$ python -q
>>> import numpy as np
>>> from numpy import linalg as LA
>>> np.set_printoptions(precision=1, suppress=True, linewidth=200, floatmode="fixed")
>>> mat = np.cumsum(np.array([[-2, 2, 1],
...     [2, 1, -1],
...     [0, 2, -1],
...     [-2, 1, -1],
...     [2, 1, 2],
...     [1, 0, 0],
...     [-1, -1, 2],
...     [-1, -2, 0],
...     [-1, 1, 1],
...     [-1, 0, -1],
...     [-1, -1, 1]]), axis=0)
>>> mat
array([[-2,  2,  1],
       [ 0,  3,  0],
       [ 0,  5, -1],
       [-2,  6, -2],
       [ 0,  7,  0],
       [ 1,  7,  0],
       [ 0,  6,  2],
       [-1,  4,  2],
       [-2,  5,  3],
       [-3,  5,  2],
       [-4,  4,  3]])
>>> Ac = mat - mat.mean(axis=0)
>>> vecs = LA.svd(Ac)[2][:1]
>>> M2 = Ac - Ac @ vecs.T @ vecs
>>> LA.norm(M2, axis=1).round(6).argmax()
np.int64(3)
>>> np.diag(vecs.T @ vecs)
array([0.4, 0.3, 0.4])
>>> np.cov(Ac @ vecs.T, rowvar=False)
array(4.5)
>>> (Ac @ vecs.T).std(axis=0)
array([2.0])
>>> M2.std(axis=0)
array([0.8, 1.1, 1.0])
>>> arr = np.array([[0.6, 0.1, -0.2],
...     [0.8, -0.6, -1.4],
...     [-0.2, 0.3, 0.9],
...     [0.1, -1.0, 0.6]])
>>> x = np.array([0, 1, -3])
>>> target = arr @ x
>>> b, lr = np.zeros(3), 1 / LA.norm(arr, 2) ** 2
>>> for i in range(50):
...     b -= lr * arr.T @ (arr @ b - target)
...     if i % 10 == 0: print(i, round(LA.norm(arr @ b - target), 1))
... 
0 1.6
10 0.2
20 0.1
30 0.0
40 0.0
>>> round(LA.cond(arr), 1)
np.float64(3.7)
>>> b.round(1) + 0
array([ 0.0,  1.0, -3.0])
>>> M2 = np.c_[arr[:, :2] @ np.array([[1, 4], [3, 4]]), np.array([0, -2, -2, 0])]
>>> M2
array([[ 0.9,  2.8,  0.0],
       [-1.0,  0.8, -2.0],
       [ 0.7,  0.4, -2.0],
       [-2.9, -3.6,  0.0]])
>>> LA.matrix_rank(np.c_[arr, M2])
np.int64(4)
>>> LA.matrix_rank(M2)
np.int64(3)
>>> Q, R = LA.qr(M2)
>>> R
array([[-3.3, -3.8, -0.2],
       [ 0.0, -2.7,  1.2],
       [ 0.0,  0.0,  2.6]])
>>> Q.shape, R.shape
((4, 3), (3, 3))
>>> np.round(Q.T @ Q, 1) + 0
array([[1.0, 0.0, 0.0],
       [0.0, 1.0, 0.0],
       [0.0, 0.0, 1.0]])
>>> hat = arr @ LA.solve(arr.T @ arr, arr.T)
>>> np.round(LA.eigvalsh(hat), 1) + 0
array([0.0, 1.0, 1.0, 1.0])
>>> np.diag(hat)
array([0.8, 0.8, 0.4, 1.0])
>>> m1 = np.load("arr.npy")
>>> m1
array([[0.0, 2.0, 2.0],
       [2.0, 0.0, 0.0],
       [2.0, 0.0, 0.0]])
>>> np.allclose(m1[:-1].T @ LA.lstsq(m1[:-1].T, m1[-1])[0], m1[-1])
True
>>> np.round(m1 @ LA.pinv(m1) @ m1, 1) + 0
array([[0.0, 2.0, 2.0],
       [2.0, 0.0, 0.0],
       [2.0, 0.0, 0.0]])
>>> np.unique(m1.round(6), axis=0).shape
(2, 3)
>>> LA.lstsq(m1[:-1].T, m1[-1])[2]
np.int32(2)
>>> [round(float(LA.det(m1[:i, :i])), 2) + 0 for i in range(1, 4)]
[0.0, -4.0, 0.0]
>>> rng = np.random.default_rng(9879)
>>> idx = rng.permutation(3)
>>> idx
array([1, 0, 2])
>>> M2 = m1[idx][:, idx]
>>> np.trace(M2)
np.float64(0.0)
>>> round(LA.det(M2), 1), round(LA.det(m1[idx]), 1)
(np.float64(0.0), np.float64(0.0))
>>> np.allclose(M2, m1)
False
>>> Uu, sv, Vt = LA.svd(m1)
>>> np.argmax(sv[:-1] / (sv[1:] + 1e-6)) + 1
np.int64(2)
>>> sv.round(1) + 0
array([2.8, 2.8, 0.0])
>>> M2 = Uu[:, :2] @ np.diag(sv[:2]) @ Vt[:2]
>>> LA.matrix_rank(m1, rtol=0.05)
np.int64(2)
>>> M2.round(1) + 0
array([[0.0, 2.0, 2.0],
       [2.0, 0.0, 0.0],
       [2.0, 0.0, 0.0]])
>>> np.einsum("ij,ji->", m1, m1)
np.float64(16.0)
>>> np.poly(m1)
array([ 1.0,  0.0, -8.0,  0.0])
>>> np.einsum("ii->", m1)
np.float64(0.0)
>>> F = np.load("out0.npy")
>>> F
array([[0, 1, 0, 0],
       [1, 0, 0, 0],
       [0, 0, 0, 1],
       [0, 0, 1, 0]])
>>> x = np.array([0, 1, 1, 3])
>>> target = F @ x
>>> b, lr = np.zeros(4), 1 / LA.norm(F, 2) ** 2
>>> for i in range(6):
...     b -= lr * F.T @ (F @ b - target)
...     if i % 2 == 0: print(i, round(LA.norm(F @ b - target), 1))
... 
0 0.0
2 0.0
4 0.0
>>> b
array([0.0, 1.0, 1.0, 3.0])
>>> M2 = LA.invert(F)
Traceback (most recent call last):
  File "<python-input-61>", line 1, in <module>
    M2 = LA.invert(F)
         ^^^^^^^^^
AttributeError: module 'numpy.linalg' has no attribute 'invert'
>>> M2 = F ** -1
Traceback (most recent call last):
  File "<python-input-62>", line 1, in <module>
    M2 = F ** -1
         ~~^^~~~
ValueError: Integers to negative integer powers are not allowed.
>>> M2 = LA.inv(F)
>>> F @ M2
array([[1.0, 0.0, 0.0, 0.0],
       [0.0, 1.0, 0.0, 0.0],
       [0.0, 0.0, 1.0, 0.0],
       [0.0, 0.0, 0.0, 1.0]])
>>> M2
array([[0.0, 1.0, 0.0, 0.0],
       [1.0, 0.0, 0.0, 0.0],
       [0.0, 0.0, 0.0, 1.0],
       [0.0, 0.0, 1.0, 0.0]])
>>> np.round(LA.cond(F), 1)
np.float64(1.0)
>>> np.allclose(M2, F.T)
True
>>> (np.abs(M2) > 1e-9).astype(int)
array([[0, 1, 0, 0],
       [1, 0, 0, 0],
       [0, 0, 0, 1],
       [0, 0, 1, 0]])
>>> round(float(LA.det(F) * LA.det(M2)), 1)
1.0
